$ python -q
>>> import numpy as np
>>> np.set_printoptions(precision=2, suppress=True, linewidth=200)
>>> data = np.load("test16.npy")
>>> print(data)
[[ 0.8   0.5   0.3 ]
 [-1.4   0.   -2.1 ]
 [ 0.8   0.47  0.29]]
>>> f = np.array([2, 0, 0])
>>> other = data + np.outer(f, np.eye(3)[0])
>>> print(np.round(np.linalg.det(other) / np.linalg.det(data), 2), round(float(1 + np.linalg.solve(data, f)[0]), 2))
-43.06 -43.06
>>> Uu, sig, Vt = np.linalg.svd(data)
>>> print(sig)
[2.73 0.91 0.02]
>>> other = Uu[:, :2] @ np.diag(sig[:2]) @ Vt[:2]
>>> print(np.round(np.linalg.norm(data - other, 2), 2), round(sig[2], 2))
0.02 0.02
>>> print(np.linalg.matrix_rank(data, rtol=0.05))
2
>>> print(round(np.linalg.det(2 * data), 2), np.round(np.linalg.det(data), 2))
-0.36 -0.04
>>> print(np.linalg.eigvals(data))
[ 0.56+1.18j  0.56-1.18j -0.03+0.j  ]
>>> print(np.round(np.linalg.eigvals(data).sum().real, 2))
1.09
>>> print(round(float(np.linalg.det(data[::-1])), 2))
0.04
>>> F = np.load("arr.npy")
>>> print(F)
[[ 0  0  0  0]
 [ 0  1  0  0]
 [ 0  0 -2  0]
 [ 0  0  0 -5]]
>>> Uu, sig, Vt = np.linalg.svd(F)
>>> print(np.argmax(sig[:-1] / (sig[1:] + 1e-6)) + 1)
3
>>> print(sig)
[5. 2. 1. 0.]
>>> other = Uu[:, :3] @ np.diag(sig[:3]) @ Vt[:3]
>>> print(np.round(np.linalg.norm(F - other, 2), 2), sig[3])
0.0 0.0
>>> print(round(float(np.linalg.norm(F - other) / np.linalg.norm(F)), 2))
0.0
>>> print(np.linalg.matrix_rank(other))
3
>>> print(other)
[[ 0.  0.  0.  0.]
 [ 0.  1.  0.  0.]
 [ 0.  0. -2.  0.]
 [ 0.  0.  0. -5.]]
>>> print(np.round(np.linalg.eigvalsh(other).min(), 2))
-5.0
>>> rank = np.linalg.matrix_rank(F)
>>> print(rank)
3
>>> N = np.linalg.svd(F)[2][rank:].T
>>> print([int(np.linalg.matrix_rank(np.delete(F, i, axis=0))) for i in range(4)])
[3, 2, 2, 2]
>>> print(np.linalg.matrix_rank(F.T @ F), np.linalg.matrix_rank(F @ F.T))
3 3
>>> print([int(np.linalg.matrix_rank(F[:, :j + 1])) for j in range(4)])
[0, 1, 2, 3]
>>> Uu, sig, Vt = np.linalg.svd(F)
>>> V = Vt[:(sig > 1e-8).sum()]
>>> rng = np.random.default_rng(21565)
>>> x0 = F[0] + -1 * F[1] + rng.integers(2) * np.eye(4)[1]
>>> print(x0)
[ 0. -1.  0.  0.]
>>> print(V.T @ V)
[[0. 0. 0. 0.]
 [0. 1. 0. 0.]
 [0. 0. 1. 0.]
 [0. 0. 0. 1.]]
>>> print(np.diag(V.T @ V))
[0. 1. 1. 1.]
>>> print(np.round(np.linalg.norm(x0 - V.T @ V @ x0), 2))
0.0
>>> print(np.allclose(V.T @ V @ x0, x0))
True
>>> print(np.linalg.matrix_rank(np.vstack([F, x0])))
3
>>> vals, V = np.linalg.eigh(F)
>>> x0 = np.array([1, 0, -2, -2])
>>> print((np.sign(V[:, -1].round(6)) == np.sign(V[0, -1].round(6))).astype(int))
[1 0 1 1]
>>> print(V * np.maximum(vals, 0) @ V.T)
[[0. 0. 0. 0.]
 [0. 1. 0. 0.]
 [0. 0. 0. 0.]
 [0. 0. 0. 0.]]
>>> print(x0 @ F @ x0)
-28
>>> m1 = np.load("block15.npy")
>>> print(m1)
[[-8 -7 -1]
 [-2 -4  2]
 [ 2  2  0]]
>>> # rank 2
>>> print(m1 @ m1)
[[ 76  82  -6]
 [ 28  34  -6]
 [-20 -22   2]]
>>> print((m1 + m1.T) / 2)
[[-8.  -4.5  0.5]
 [-4.5 -4.   2. ]
 [ 0.5  2.   0. ]]
>>> print(round(np.linalg.det(m1), 2))
-0.0
>>> print(np.allclose(m1, m1.T))
False
>>> other = np.array([[3, -1], [-1, -2]])
>>> C = np.kron(other, m1)
>>> print(round(float(np.linalg.norm(C, 2)), 2), np.round(np.linalg.norm(other, 2) * np.linalg.norm(m1, 2), 2))
37.58 37.58
>>> print(np.linalg.matrix_rank(C))
4
>>> print(C)
[[-24 -21  -3   8   7   1]
 [ -6 -12   6   2   4  -2]
 [  6   6   0  -2  -2   0]
 [  8   7   1  16  14   2]
 [  2   4  -2   4   8  -4]
 [ -2  -2   0  -4  -4   0]]
>>> other = np.array([[3, 0, 2, 0], [2, 0, 0, 3], [1, 1, 1, 0], [2, 1, 1, 3]])
>>> mat = np.triu(other, 1)
>>> print(mat)
[[0 0 2 0]
 [0 0 0 3]
 [0 0 0 0]
 [0 0 0 0]]
>>> rank = np.linalg.matrix_rank(mat)
>>> print(rank)
2
>>> N = np.linalg.svd(mat)[2][rank:].T
>>> print(N.shape)
(4, 2)
>>> print(N @ N.T)
[[1. 0. 0. 0.]
 [0. 1. 0. 0.]
 [0. 0. 0. 0.]
 [0. 0. 0. 0.]]
>>> print(np.linalg.matrix_rank(mat.T @ mat), np.linalg.matrix_rank(mat @ mat.T))
2 2
>>> other = np.array([[-2, 0], [-1, -1]])
>>> C = np.kron(other, mat)
>>> print(np.linalg.matrix_rank(C))
4
>>> print(C)
[[ 0  0 -4  0  0  0  0  0]
 [ 0  0  0 -6  0  0  0  0]
 [ 0  0  0  0  0  0  0  0]
 [ 0  0  0  0  0  0  0  0]
 [ 0  0 -2  0  0  0 -2  0]
 [ 0  0  0 -3  0  0  0 -3]
 [ 0  0  0  0  0  0  0  0]
 [ 0  0  0  0  0  0  0  0]]
>>> print(round(float(np.linalg.norm(C, 2)), 2), round(np.linalg.norm(other, 2) * np.linalg.norm(mat, 2), 2))
6.86 6.86
>>> print(np.argsort(-np.linalg.norm(mat, axis=0).round(6), kind="stable")[:3])
[3 2 0]
>>> idx = rng.permutation(4)
>>> print(idx)
[3 2 1 0]
>>> other = mat[idx][:, idx]
>>> print(other)
[[0 0 0 0]
 [0 0 0 0]
 [3 0 0 0]
 [0 2 0 0]]
>>> print(np.sort(np.abs(np.linalg.eigvals(other))))
[0. 0. 0. 0.]
>>> print(np.allclose(other, mat))
False
>>> K = np.loadtxt("case9.csv", delimiter=",")
>>> print(K)
[[31. 21. 18. 15.]
 [21. 22. 18.  5.]
 [18. 18. 19.  6.]
 [15.  5.  6. 11.]]
>>> other = K + rng.integers(-2, 3, (4, 3)) @ rng.integers(-2, 3, (3, 4))
>>> print(other)
[[25. 19. 13. 16.]
 [21. 20. 19.  2.]
 [20. 20. 20. 10.]
 [17.  5.  8.  7.]]
>>> print(np.round(np.linalg.svd(other - K, compute_uv=False), 2) + 0)
[9.02 6.8  1.19 0.  ]
>>> print(np.linalg.matrix_rank(other - K, tol=1e-8))
3
>>> print(np.abs(other - K).sum(axis=1))
[14.  6.  9.  8.]
>>> def softmax(z):
...     e = np.exp(z - z.max(axis=-1, keepdims=True))
...     return e / e.sum(axis=-1, keepdims=True)
... 
>>> print(softmax(other).sum(axis=1))
[1. 1. 1. 1.]
>>> print(np.round(softmax(other[3]), 2) + 0)
[1. 0. 0. 0.]
>>> S = other @ other.T / np.sqrt(4)
>>> print(softmax(S).round(6).argmax(axis=1))
[0 2 0 0]
>>> print(softmax(S)[3] @ other)
[25. 19. 13. 16.]
>>> print(np.round(softmax(S + np.triu(np.full(S.shape, -np.inf), 1)), 2) + 0)
[[1.  0.  0.  0. ]
 [0.  1.  0.  0. ]
 [0.5 0.  0.5 0. ]
 [1.  0.  0.  0. ]]
>>> print(np.round(softmax(S), 2) + 0)
[[1.  0.  0.  0. ]
 [0.  0.  1.  0. ]
 [0.5 0.  0.5 0. ]
 [1.  0.  0.  0. ]]
>>> x0 = np.array([-3, 3, 1, -1])
>>> print(K @ x0)
[-27.  16.  13. -35.]
>>> print(K * x0)
[[-93.  63.  18. -15.]
 [-63.  66.  18.  -5.]
 [-54.  54.  19.  -6.]
 [-45.  15.   6. -11.]]
>>> print(K @ (2 * x0))
[-54.  32.  26. -70.]
>>> print(K @ np.eye(4)[3])
[15.  5.  6. 11.]
>>> print(np.linalg.norm(K @ x0) <= np.linalg.norm(K, 2) * np.linalg.norm(x0) + 1e-9)
True
>>> print(K @ np.ones(4))
[85. 66. 61. 37.]
>>> print((K * x0).sum(axis=1))
[-27.  16.  13. -35.]
>>> print((K @ x0).argmax())
1
>>> vals, V = np.linalg.eigh(K)
>>> print(np.abs(V[:, -1]))
[0.65 0.52 0.47 0.27]
>>> print(np.round(np.linalg.eigvalsh(K @ K), 2) + 0)
[   0.     10.02  161.58 4505.41]
>>> print(np.round(V.T @ V, 2) + 0)
[[1. 0. 0. 0.]
 [0. 1. 0. 0.]
 [0. 0. 1. 0.]
 [0. 0. 0. 1.]]
>>> print(np.round(V.T @ K @ V, 2) + 0)
[[ 0.    0.    0.    0.  ]
 [ 0.    3.16  0.    0.  ]
 [ 0.    0.   12.71  0.  ]
 [ 0.    0.    0.   67.12]]
>>> W0 = -3 * np.eye(3) + np.eye(3, k=1)
>>> print(W0)
[[-3.  1.  0.]
 [ 0. -3.  1.]
 [ 0.  0. -3.]]
>>> print(W0 @ W0)
[[ 9. -6.  1.]
 [ 0.  9. -6.]
 [ 0.  0.  9.]]
>>> other = W0 + rng.integers(-2, 3, (3, 2)) @ rng.integers(-2, 3, (2, 3))
>>> print(other)
[[-4.  0.  1.]
 [ 2. -4.  0.]
 [ 3.  0. -5.]]
>>> print(other - W0)
[[-1. -1.  1.]
 [ 2. -1. -1.]
 [ 3.  0. -2.]]
>>> print(np.abs(other - W0).sum(axis=1))
[3. 4. 5.]
>>> print(np.round(np.linalg.svd(other - W0, compute_uv=False), 2) + 0)
[4.46 1.45 0.  ]
>>> print(np.linalg.matrix_rank(other - W0, tol=1e-8))
2
>>> arr = np.load("dump.npy")
>>> print(arr)
[[-11.9   -2.27  -4.92]
 [ -6.98  -1.41  -3.1 ]
 [ -2.92  -0.87  -1.59]
 [ -2.83  -0.86  -1.55]
 [ -2.61  -0.83  -1.47]
 [ -2.25  -0.78  -1.32]
 [ -1.51  -0.68  -1.  ]
 [ -0.99  -0.56  -0.74]
 [ -0.97  -0.56  -0.73]
 [ -0.82  -0.51  -0.64]
 [ -0.47  -0.36  -0.41]
 [ -0.37  -0.3   -0.33]
 [  0.38   0.44   0.4 ]
 [  1.82   2.38   1.97]
 [  2.42   3.14   2.56]
 [  2.86   3.68   2.97]
 [  2.97   3.81   3.07]
 [  3.28   4.18   3.36]
 [  3.38   4.29   3.45]
 [  3.69   4.65   3.73]
 [  5.67   6.81   5.41]
 [  6.06   7.23   5.74]
 [  8.72   9.88   7.83]
 [ 14.9   15.59  12.41]
 [ 17.73  18.06  14.42]
 [ 19.59  19.66  15.72]]
>>> x0 = np.array([3, 2, 1])
>>> rhs = arr @ x0
>>> print(np.round(np.linalg.pinv(arr) @ arr, 2) + 0)
[[1. 0. 0.]
 [0. 1. 0.]
 [0. 0. 1.]]
>>> print(np.linalg.solve(arr.T @ arr, arr.T @ rhs))
[3. 2. 1.]
>>> print(np.linalg.lstsq(arr, rhs)[0])
[3. 2. 1.]
>>> rhs = rhs + 0.3 * rng.normal(size=26)
>>> print(rhs)
[-44.66 -26.67 -12.16 -11.71 -10.54  -9.56  -7.24  -4.78  -4.58  -4.95  -3.11  -2.96   2.66  12.19  16.38  18.8   19.56  21.45  22.32  23.8   35.77  38.54  53.82  87.68 103.75 113.69]
>>> b, *_ = np.linalg.lstsq(arr, rhs)
>>> print(b.round())
[3. 2. 1.]
>>> print(round(float(np.linalg.norm(rhs - arr @ b)), 2))
1.68
>>> print(np.round(arr.T @ (rhs - arr @ b), 2) + 0)
[0. 0. 0.]
>>> print(b)
[2.89 1.92 1.22]
>>> print([round(float(np.linalg.norm(np.linalg.solve(arr.T @ arr + lam * np.eye(3), arr.T @ rhs))), 2) for lam in (0, 1, 10, 100)])
[3.68, 3.64, 3.61, 3.48]
>>> proj = arr @ np.linalg.solve(arr.T @ arr, arr.T)
>>> print(np.round(np.diag(proj), 2) + 0)
[0.65 0.23 0.08 0.07 0.07 0.06 0.04 0.02 0.02 0.02 0.01 0.   0.   0.05 0.07 0.07 0.07 0.08 0.08 0.09 0.09 0.1  0.1  0.2  0.31 0.41]
>>> print(np.allclose(proj @ proj, proj))
True
>>> print(proj @ arr[:, 1])
[-2.27 -1.41 -0.87 -0.86 -0.83 -0.78 -0.68 -0.56 -0.56 -0.51 -0.36 -0.3   0.44  2.38  3.14  3.68  3.81  4.18  4.29  4.65  6.81  7.23  9.88 15.59 18.06 19.66]
>>> print(np.round(np.linalg.eigvalsh(proj), 2) + 0)
[0. 0. 0. 0. 0. 0. 0. 0. 0. 0. 0. 0. 0. 0. 0. 0. 0. 0. 0. 0. 0. 0. 0. 1. 1. 1.]
>>> print(round(np.trace(proj), 2))
3.0
>>> other = np.c_[arr[:, :1] @ np.array([[1]]), np.array([0, 2, -3, 0, -2, -3, -3, -1, -1, 3, 1, 3, 3, -1, 1, 3, -3, 2, 2, 2, 0, 1, 2, -2, 0, -3])]
>>> print(other)
[[-11.9    0.  ]
 [ -6.98   2.  ]
 [ -2.92  -3.  ]
 [ -2.83   0.  ]
 [ -2.61  -2.  ]
 [ -2.25  -3.  ]
 [ -1.51  -3.  ]
 [ -0.99  -1.  ]
 [ -0.97  -1.  ]
 [ -0.82   3.  ]
 [ -0.47   1.  ]
 [ -0.37   3.  ]
 [  0.38   3.  ]
 [  1.82  -1.  ]
 [  2.42   1.  ]
 [  2.86   3.  ]
 [  2.97  -3.  ]
 [  3.28   2.  ]
 [  3.38   2.  ]
 [  3.69   2.  ]
 [  5.67   0.  ]
 [  6.06   1.  ]
 [  8.72   2.  ]
 [ 14.9   -2.  ]
 [ 17.73   0.  ]
 [ 19.59  -3.  ]]
>>> print(np.linalg.norm(np.linalg.qr(arr)[0].T @ other, axis=0) ** 2 / ((other ** 2).sum(axis=0) + 1e-12))
[1.   0.22]
>>> print(np.linalg.matrix_rank(other))
2
>>> print(np.round(np.linalg.lstsq(arr, other[:, 0])[0], 2) + 0)
[1. 0. 0.]
>>> print(np.round(np.linalg.norm(other - arr @ np.linalg.lstsq(arr, other)[0], axis=0), 2) + 0)
[0.   9.45]
>>> other = np.array([[3], [3], [-2]])
>>> C = np.array([[0, 7, 0, 3]])
>>> M = other @ C + 0.02 * rng.normal(size=(3, 4))
>>> print(M.round(2) + 0)
[[ -0.04  21.02  -0.01   8.98]
 [  0.    20.97   0.01   9.01]
 [  0.01 -13.99  -0.02  -6.02]]
>>> Uu, sig, Vt = np.linalg.svd(M)
>>> print(sig)
[35.72  0.05  0.02]
>>> print(np.argmax(sig[:-1] / (sig[1:] + 1e-6)) + 1)
1
>>> other = Uu[:, :1] @ np.diag(sig[:1]) @ Vt[:1]
>>> print(round(np.linalg.norm(M - other, 2), 2), round(float(sig[1]), 2))
0.05 0.05
>>> print(np.round(np.abs(M - other).max(), 2))
0.03
>>> print(np.round(np.linalg.norm(M - other) / np.linalg.norm(M), 2))
0.0
>>> print(M - M[0])
[[  0.     0.     0.     0.  ]
 [  0.03  -0.05   0.01   0.02]
 [  0.05 -35.01  -0.01 -15.  ]]
>>> print(np.linalg.svd(M, compute_uv=False))
[35.72  0.05  0.02]
>>> print(round(float(np.abs(M).max()), 2))
21.02
>>> print(np.linalg.matrix_rank(M))
3
>>> print(np.unravel_index(np.abs(M).argmax(), M.shape))
(np.int64(0), np.int64(1))
>>> print(M.sum(axis=1))
[ 29.96  29.99 -20.01]
>>> print(np.diff(M, axis=0))
[[  0.03  -0.05   0.01   0.02]
 [  0.02 -34.96  -0.03 -15.03]]
>>> print(M.shape)
(3, 4)
>>> print(np.round(np.linalg.norm(M), 2))
35.72
